% python3 -q
>>> import numpy as np
>>> import numpy.linalg as la
>>> np.set_printoptions(suppress=True, linewidth=100)
>>> out = np.array([[-8, -3, 6, -7, -4, 7],
...     [0, 0, 7, -8, 8, 1],
...     [-9, -7, 7, 3, 3, 2],
...     [-6, 4, 6, 4, 4, -7],
...     [-6, 8, 4, 9, -2, 6],
...     [0, -1, 4, -2, -8, -2]])
>>> arr = np.triu(out)
>>> print(arr)
[[-8 -3  6 -7 -4  7]
 [ 0  0  7 -8  8  1]
 [ 0  0  7  3  3  2]
 [ 0  0  0  4  4 -7]
 [ 0  0  0  0 -2  6]
 [ 0  0  0  0  0 -2]]
>>> left, sv, Vt = la.svd(arr)
>>> V = Vt[:(sv > 1e-8).sum()]
>>> rng = np.random.default_rng(90)
>>> x = arr[0] + 4 * arr[3] + rng.integers(2) * np.eye(6)[2]
>>> print(x)
[ -8.  -3.   7.   9.  12. -21.]
>>> print(np.round(np.diag(V.T @ V), 3))
[0.877 0.123 1.    1.    1.    1.   ]
>>> print(round(float(la.norm(x - V.T @ V @ x)), 3))
0.0
>>> print(np.allclose(V.T @ V @ x, x))
True
>>> left, sv, Vt = la.svd(arr)
>>> print(sv.round(3) + 0)
[18.001 13.257  7.41   6.356  1.389  0.   ]
>>> print(np.argmax(sv[:-1] / (sv[1:] + 1e-6)) + 1)
5
>>> out = left[:, :5] @ np.diag(sv[:5]) @ Vt[:5]
>>> print(la.matrix_rank(out))
5
>>> print(np.round(la.norm(arr - out, 2), 3), np.round(sv[5], 3))
0.0 0.0
>>> K = np.loadtxt("dump.csv", delimiter=",")
>>> print(K)
[[ 2.8  0.2  0.6 -0.7  1.1]
 [-1.8  0.6  0.2 -2.  -0.5]
 [-1.1  1.   0.5 -1.3  0.1]
 [-0.1 -1.  -0.5 -1.  -0.6]
 [-1.2 -0.9 -2.1 -0.3  3.3]
 [-0.7 -0.1 -0.8 -0.2  1.3]
 [ 0.1 -1.5  2.3 -0.7 -0.2]
 [-0.8 -0.5 -2.3  2.7 -0.7]
 [-0.9  1.2 -0.9 -2.4 -0.4]
 [ 0.9 -0.9  2.9  0.3  1. ]
 [-1.8 -1.6  0.  -0.5 -1.5]
 [-3.   1.1 -0.3  0.7  1.5]
 [-1.2 -0.4  0.2  0.7  1.2]
 [ 0.4  0.6  0.4  1.   0. ]
 [ 1.3  0.8 -0.4  1.1 -0.9]
 [-0.9  0.3 -1.9  1.2 -0.7]
 [ 0.1  1.1  0.7 -0.2  0.7]]
>>> q, V = la.qr(K[:, :4])[0], la.qr(K[:, 4:])[0]
>>> sv = la.svd(q.T @ V, compute_uv=False)
>>> print(np.round(np.degrees(np.arccos(sv.clip(0, 1))), 3))
[84.087]
>>> print((sv > 0.9).sum())
0
>>> print(np.round(la.norm(q @ q.T - V @ V.T, 2), 3))
1.0
>>> F = np.loadtxt("x.csv", delimiter=",")
>>> print(F)
[[1. 0. 0. 0.]
 [0. 1. 0. 0.]
 [0. 0. 1. 0.]
 [1. 0. 2. 1.]]
>>> # 2 groups of indices that never mix
>>> out = F / np.sqrt((F ** 2).mean(axis=1, keepdims=True))
>>> print(np.round(la.norm(out, axis=1), 3))
[2. 2. 2. 2.]
>>> print(la.matrix_rank(F - F.mean(axis=1, keepdims=True)))
3
>>> print(out[2])
[0. 0. 2. 0.]
>>> print(F - F.mean(axis=1, keepdims=True))
[[ 0.75 -0.25 -0.25 -0.25]
 [-0.25  0.75 -0.25 -0.25]
 [-0.25 -0.25  0.75 -0.25]
 [ 0.   -1.    1.    0.  ]]
>>> idx = rng.permutation(4)
>>> print(idx)
[1 3 2 0]
>>> out = F[idx][:, idx]
>>> print(np.round(np.sort(np.abs(la.eigvals(out))), 3))
[1. 1. 1. 1.]
>>> print(np.round(la.det(out), 3), round(float(la.det(F[idx])), 3))
1.0 1.0
>>> print(out)
[[1. 0. 0. 0.]
 [0. 1. 2. 1.]
 [0. 0. 1. 0.]
 [0. 0. 0. 1.]]
>>> x = np.array([5, 8, 1, 8])
>>> print((F @ x).argmax())
3
>>> print(F @ x)
[ 5.  8.  1. 15.]
>>> print(F @ np.eye(4)[3])
[0. 0. 0. 1.]
>>> print(F @ (2 * x))
[10. 16.  2. 30.]
>>> print((F * x).sum(axis=1))
[ 5.  8.  1. 15.]
>>> print(F @ np.ones(4))
[1. 1. 1. 4.]
>>> print(F * x)
[[5. 0. 0. 0.]
 [0. 8. 0. 0.]
 [0. 0. 1. 0.]
 [5. 0. 2. 8.]]
>>> hat = np.triu(np.array([[0, 1, -2, -2], [-3, -1, 2, -1], [3, -3, -1, -2], [3, 1, -2, 1]]), 1) + np.eye(4)
>>> out = hat @ F @ la.inv(hat)
>>> print(np.round(la.det(out), 3))
1.0
>>> print(np.trace(out), np.trace(F))
4.0 4.0
>>> print(np.round(np.poly(out), 3))
[ 1. -4.  6. -4.  1.]
>>> print(la.matrix_rank(out))
4
>>> evals, V = la.eig(F)
>>> print(F @ V[:, 0] - evals[0] * V[:, 0])
[0. 0. 0. 0.]
>>> print(evals)
[1. 1. 1. 1.]
>>> print(np.round(np.sort(la.eigvals(la.inv(F))), 3))
[1. 1. 1. 1.]
>>> print(np.round(np.sort(la.eigvals(F @ F)), 3))
[1. 1. 1. 1.]
>>> print(np.prod(evals))
1.0
>>> A = np.load("out3.npy")
>>> print(A.round(3))
[[ 1.536 -1.699  1.091]
 [-1.699  0.769  0.313]
 [ 1.091  0.313 -1.305]]
>>> # rank 2
>>> print([round(float(la.det(A[:i, :i])), 2) + 0 for i in range(1, 4)])
[1.54, -1.7, 0.0]
>>> print(np.all(la.eigvalsh(A) > 0))
False
>>> print(np.round(la.norm(A, axis=1), 3))
[2.537 1.891 1.729]
>>> print(la.norm(A, axis=1).argmax())
0
>>> print(np.round(la.norm(A, axis=0), 3))
[2.537 1.891 1.729]
>>> print(round(float(la.norm(A, 1)), 3), round(float(la.norm(A, np.inf)), 3))
4.325 4.325
>>> left, sv, Vt = la.svd(A)
>>> V = Vt[:(sv > 1e-8).sum()]
>>> x = A[1] + -2 * A[2] + rng.integers(2) * np.eye(3)[1]
>>> print(x.round(3))
[-3.88   0.143  2.923]
>>> print(np.round(V.T @ V, 3))
[[ 0.816 -0.313 -0.228]
 [-0.313  0.468 -0.389]
 [-0.228 -0.389  0.716]]
>>> print(round(float(la.norm(x - V.T @ V @ x)), 3))
0.0
>>> out = np.array([[1, 1], [1, -1]])
>>> W0 = np.kron(out, np.kron(out, out))[rng.permutation(8)][:5]
>>> print(W0)
[[ 1  1 -1 -1 -1 -1  1  1]
 [ 1 -1  1 -1  1 -1  1 -1]
 [ 1 -1 -1  1 -1  1  1 -1]
 [ 1 -1  1 -1 -1  1 -1  1]
 [ 1  1 -1 -1  1  1 -1 -1]]
>>> ang = np.radians(120)
>>> R = np.eye(8)
>>> R[7, 7] = R[5, 5] = np.cos(ang)
>>> R[7, 5], R[5, 7] = -np.sin(ang), np.sin(ang)
>>> print(R.round(3))
[[ 1.     0.     0.     0.     0.     0.     0.     0.   ]
 [ 0.     1.     0.     0.     0.     0.     0.     0.   ]
 [ 0.     0.     1.     0.     0.     0.     0.     0.   ]
 [ 0.     0.     0.     1.     0.     0.     0.     0.   ]
 [ 0.     0.     0.     0.     1.     0.     0.     0.   ]
 [ 0.     0.     0.     0.     0.    -0.5    0.     0.866]
 [ 0.     0.     0.     0.     0.     0.     1.     0.   ]
 [ 0.     0.     0.     0.     0.    -0.866  0.    -0.5  ]]
>>> out = W0 @ R.T
>>> print(np.allclose(W0 @ W0.T, out @ out.T))
True
>>> print(out.round(3))
[[ 1.     1.    -1.    -1.    -1.     1.366  1.     0.366]
 [ 1.    -1.     1.    -1.     1.    -0.366  1.     1.366]
 [ 1.    -1.    -1.     1.    -1.    -1.366  1.    -0.366]
 [ 1.    -1.     1.    -1.    -1.     0.366 -1.    -1.366]
 [ 1.     1.    -1.    -1.     1.    -1.366 -1.    -0.366]]
>>> print(np.round(la.det(R), 3), np.trace(R))
1.0 5.0
>>> print(np.round(la.svd(W0, compute_uv=False), 3), np.round(la.svd(out, compute_uv=False), 3))
[2.828 2.828 2.828 2.828 2.828] [2.828 2.828 2.828 2.828 2.828]
>>> out = W0 / la.norm(W0, axis=1, keepdims=True)
>>> C2 = out @ out.T
>>> print(np.degrees(np.arccos(np.clip(C2[4, 0], -1, 1))))
90.0
>>> print((np.abs(C2) > 0.9).astype(int))
[[1 0 0 0 0]
 [0 1 0 0 0]
 [0 0 1 0 0]
 [0 0 0 1 0]
 [0 0 0 0 1]]
>>> print(np.argwhere(np.triu(np.abs(C2) > 0.95, 1)))
[]
>>> print((C2 - 2 * np.eye(5)).round(6).argmax(axis=1))
[1 0 0 0 0]
>>> print(C2.round(3) + 0)
[[1. 0. 0. 0. 0.]
 [0. 1. 0. 0. 0.]
 [0. 0. 1. 0. 0.]
 [0. 0. 0. 1. 0.]
 [0. 0. 0. 0. 1.]]
>>> print(np.round(la.norm(out, axis=1), 3))
[1. 1. 1. 1. 1.]
>>> print(C2[4].round(3) + 0)
[0. 0. 0. 0. 1.]
>>> f, r1 = W0[0], W0[4]
>>> print(f @ r1)
0
>>> p = (f @ r1) / (f @ f) * f
>>> print(r1 - p)
[ 1.  1. -1. -1.  1.  1. -1. -1.]
>>> print(np.outer(f, r1))
[[ 1  1 -1 -1  1  1 -1 -1]
 [ 1  1 -1 -1  1  1 -1 -1]
 [-1 -1  1  1 -1 -1  1  1]
 [-1 -1  1  1 -1 -1  1  1]
 [-1 -1  1  1 -1 -1  1  1]
 [-1 -1  1  1 -1 -1  1  1]
 [ 1  1 -1 -1  1  1 -1 -1]
 [ 1  1 -1 -1  1  1 -1 -1]]
>>> print((r1 - p) @ f)
0.0
>>> m1 = np.load("sample11.npy")
>>> print(m1)
[[0 2 0 0 0 0]
 [0 1 0 0 0 2]
 [2 0 1 0 0 0]
 [0 0 1 0 0 0]
 [0 0 0 0 0 0]
 [2 0 0 0 0 0]]
>>> left, sv, Vt = la.svd(m1)
>>> print(np.argmax(sv[:-1] / (sv[1:] + 1e-6)) + 1)
4
>>> out = left[:, :4] @ np.diag(sv[:4]) @ Vt[:4]
>>> print(round(float(la.norm(m1 - out) / la.norm(m1)), 3))
0.0
>>> print(la.matrix_rank(m1, rtol=0.05))
4
>>> print(out.round(3) + 0)
[[0. 2. 0. 0. 0. 0.]
 [0. 1. 0. 0. 0. 2.]
 [2. 0. 1. 0. 0. 0.]
 [0. 0. 1. 0. 0. 0.]
 [0. 0. 0. 0. 0. 0.]
 [2. 0. 0. 0. 0. 0.]]
>>> print(la.matrix_rank(out))
4
>>> print(la.lstsq(m1[:-1].T, m1[-1])[2])
4
>>> print(np.unique(m1.round(6), axis=0).shape)
(6, 6)
>>> print(np.allclose(m1[:-1].T @ la.lstsq(m1[:-1].T, m1[-1])[0], m1[-1]))
True
>>> print(la.cond(m1) > 100)
True
>>> print(np.argsort(-la.norm(m1, axis=0).round(6), kind="stable")[:3])
[0 1 5]
>>> print([round(float(x), 3) for x in la.svd(m1, compute_uv=False)[:3]])
[2.934, 2.562, 1.562]
>>> J = np.load("test9.npy")
>>> print(J.round(3))
[[ 2.588  0.944 -0.159 -0.652  0.981]
 [-2.645  0.332 -0.846  0.874 -0.643]
 [-2.633 -0.821  0.054  0.686 -0.959]
 [-1.53  -2.031  1.239  0.15  -0.989]
 [-0.895  2.092 -1.826  0.613  0.333]
 [ 1.467 -1.81   1.734 -0.745 -0.095]
 [ 2.022 -1.368  1.514 -0.847  0.181]
 [-1.35  -2.11   1.341  0.081 -0.961]
 [ 2.254  1.484 -0.653 -0.462  1.038]
 [-1.576  1.739 -1.703  0.768  0.045]
 [ 2.481 -0.742  1.128 -0.889  0.483]
 [-2.029  1.361 -1.509  0.848 -0.186]
 [ 0.488  2.3   -1.681  0.217  0.774]
 [ 2.012  1.721 -0.891 -0.349  1.037]
 [-0.133 -2.304  1.763 -0.328 -0.677]
 [ 2.63  -0.383  0.882 -0.878  0.624]
 [ 2.675  0.674  0.07  -0.722  0.93 ]
 [-2.088 -1.654  0.822  0.383 -1.039]
 [ 1.269 -1.924  1.778 -0.702 -0.182]
 [ 1.552  2.02  -1.226 -0.158  0.992]
 [-2.646  0.329 -0.844  0.874 -0.644]
 [-2.459 -1.201  0.387  0.571 -1.017]
 [ 2.203 -1.165  1.396 -0.87   0.288]
 [ 2.678 -0.205  0.754 -0.864  0.687]
 [-2.136 -1.608  0.776  0.406 -1.04 ]
 [-1.603 -1.994  1.194  0.178 -0.999]
 [ 0.992 -2.054  1.818 -0.637 -0.295]
 [-1.219 -2.157  1.407  0.033 -0.938]
 [-2.419 -1.266  0.447  0.548 -1.023]
 [ 1.826  1.86  -1.041 -0.269  1.024]
 [ 1.351  2.109 -1.34  -0.082  0.961]]
>>> # looks like rank 2
>>> left, sv, Vt = la.svd(J, full_matrices=False)
>>> print(sv.round(3) + 0)
[12.664 10.891  0.     0.     0.   ]
>>> print(round(np.sqrt((sv ** 2).sum()), 3), round(la.norm(J), 3))
16.703 16.703
>>> print(np.round(np.cumsum(sv ** 2) / np.sum(sv ** 2), 3))
[0.575 1.    1.    1.    1.   ]
>>> print(np.round(sv / sv[0], 3) + 0)
[1.   0.86 0.   0.   0.  ]
>>> rk = la.matrix_rank(J)
>>> print(rk)
2
>>> ns = la.svd(J)[2][rk:].T
>>> print([int(la.matrix_rank(J[:, :j + 1])) for j in range(5)])
[1, 2, 2, 2, 2]
>>> print(ns.shape)
(5, 3)
>>> print([int(la.matrix_rank(np.delete(J, i, axis=0))) for i in range(31)])
[2, 2, 2, 2, 2, 2, 2, 2, 2, 2, 2, 2, 2, 2, 2, 2, 2, 2, 2, 2, 2, 2, 2, 2, 2, 2, 2, 2, 2, 2, 2]
>>> print(la.matrix_rank(J.T @ J), la.matrix_rank(J @ J.T))
2 2
>>> print(W0 - W0[0])
[[ 0  0  0  0  0  0  0  0]
 [ 0 -2  2  0  2  0  0 -2]
 [ 0 -2  0  2  0  2  0 -2]
 [ 0 -2  2  0  0  2 -2  0]
 [ 0  0  0  0  2  2 -2 -2]]
>>> print(np.diff(W0, axis=0))
[[ 0 -2  2  0  2  0  0 -2]
 [ 0  0 -2  2 -2  2  0  0]
 [ 0  0  2 -2  0  0 -2  2]
 [ 0  2 -2  0  2  0  0 -2]]
>>> print(np.abs(W0).max())
1
>>> print(W0.sum(axis=0))
[ 5 -1 -1 -3 -1  1  1 -1]
>>> print(W0.shape)
(5, 8)
>>> print(round(float(la.norm(W0)), 3))
6.325
>>> print(W0.mean(axis=0))
[ 1.  -0.2 -0.2 -0.6 -0.2  0.2  0.2 -0.2]
>>> print(la.matrix_rank(W0))
5
>>> print(np.round(la.svd(W0, compute_uv=False), 3))
[2.828 2.828 2.828 2.828 2.828]
>>> Xc = J - J.mean(axis=0)
>>> V = la.svd(Xc)[2][:2]
>>> out = Xc - Xc @ V.T @ V
>>> print(np.round(np.cov(Xc @ V.T, rowvar=False), 3) + 0)
[[5.338 0.   ]
 [0.    3.829]]
>>> print(la.norm(out, axis=1).round(6).argmax())
0
>>> print(np.round(out.std(axis=0), 3) + 0)
[0. 0. 0. 0. 0.]
>>> print(round(float(la.norm(out) / la.norm(Xc)), 3))
0.0
>>> basis = J[[15, 1]].astype(float)
>>> for _ in range(4):
...     idx = la.norm(J[:, None] - basis, axis=-1).argmin(axis=1)
...     basis = np.array([J[idx == j].mean(axis=0) for j in range(2)])
... 
>>> print(idx)
[0 1 1 1 1 0 0 1 0 1 0 1 0 0 1 0 0 1 0 0 1 1 0 0 1 1 0 1 1 0 0]
>>> print(np.round(basis[1] - basis[0], 3))
[-3.729 -0.969 -0.075  1.003 -1.305]
>>> print(np.abs(basis[1] - basis[0]).argmax())
0
